In [1]: import numpy as np

In [2]: import numpy.linalg as la

In [3]: np.set_printoptions(precision=2, suppress=True, linewidth=160, legacy="1.25")

In [4]: E = np.loadtxt("arr.csv", delimiter=",")

In [5]: print(E)
[[ 0.54  0.07  0.25 -0.08  0.18 -0.18 -0.18  0.27]
 [ 0.07  0.3  -0.35 -0.18  0.11 -0.07 -0.02  0.18]
 [ 0.25 -0.35  0.68  0.08 -0.02  0.14  0.03  0.03]
 [-0.08 -0.18  0.08  0.29 -0.09 -0.21 -0.18 -0.28]
 [ 0.18  0.11 -0.02 -0.09  0.09 -0.05 -0.04  0.15]
 [-0.18 -0.07  0.14 -0.21 -0.05  0.47  0.36  0.11]
 [-0.18 -0.02  0.03 -0.18 -0.04  0.36  0.29  0.08]
 [ 0.27  0.18  0.03 -0.28  0.15  0.11  0.08  0.34]]

In [6]: # equal to its transpose

In [7]: evals, evecs = la.eigh(E)

In [8]: vec = np.array([-1, 2, -1, 0, 3, 0, 0, -2])

In [9]: print(evecs * np.abs(evals) @ evecs.T)
[[ 0.54  0.07  0.25 -0.08  0.18 -0.18 -0.18  0.27]
 [ 0.07  0.3  -0.35 -0.18  0.11 -0.07 -0.02  0.18]
 [ 0.25 -0.35  0.68  0.08 -0.02  0.14  0.03  0.03]
 [-0.08 -0.18  0.08  0.29 -0.09 -0.21 -0.18 -0.28]
 [ 0.18  0.11 -0.02 -0.09  0.09 -0.05 -0.04  0.15]
 [-0.18 -0.07  0.14 -0.21 -0.05  0.47  0.36  0.11]
 [-0.18 -0.02  0.03 -0.18 -0.04  0.36  0.29  0.08]
 [ 0.27  0.18  0.03 -0.28  0.15  0.11  0.08  0.34]]

In [10]: print(round(float(vec @ E @ vec), 2))
4.53

In [11]: print(evecs * np.maximum(evals, 0) @ evecs.T)
[[ 0.54  0.07  0.25 -0.08  0.18 -0.18 -0.18  0.27]
 [ 0.07  0.3  -0.35 -0.18  0.11 -0.07 -0.02  0.18]
 [ 0.25 -0.35  0.68  0.08 -0.02  0.14  0.03  0.03]
 [-0.08 -0.18  0.08  0.29 -0.09 -0.21 -0.18 -0.28]
 [ 0.18  0.11 -0.02 -0.09  0.09 -0.05 -0.04  0.15]
 [-0.18 -0.07  0.14 -0.21 -0.05  0.47  0.36  0.11]
 [-0.18 -0.02  0.03 -0.18 -0.04  0.36  0.29  0.08]
 [ 0.27  0.18  0.03 -0.28  0.15  0.11  0.08  0.34]]
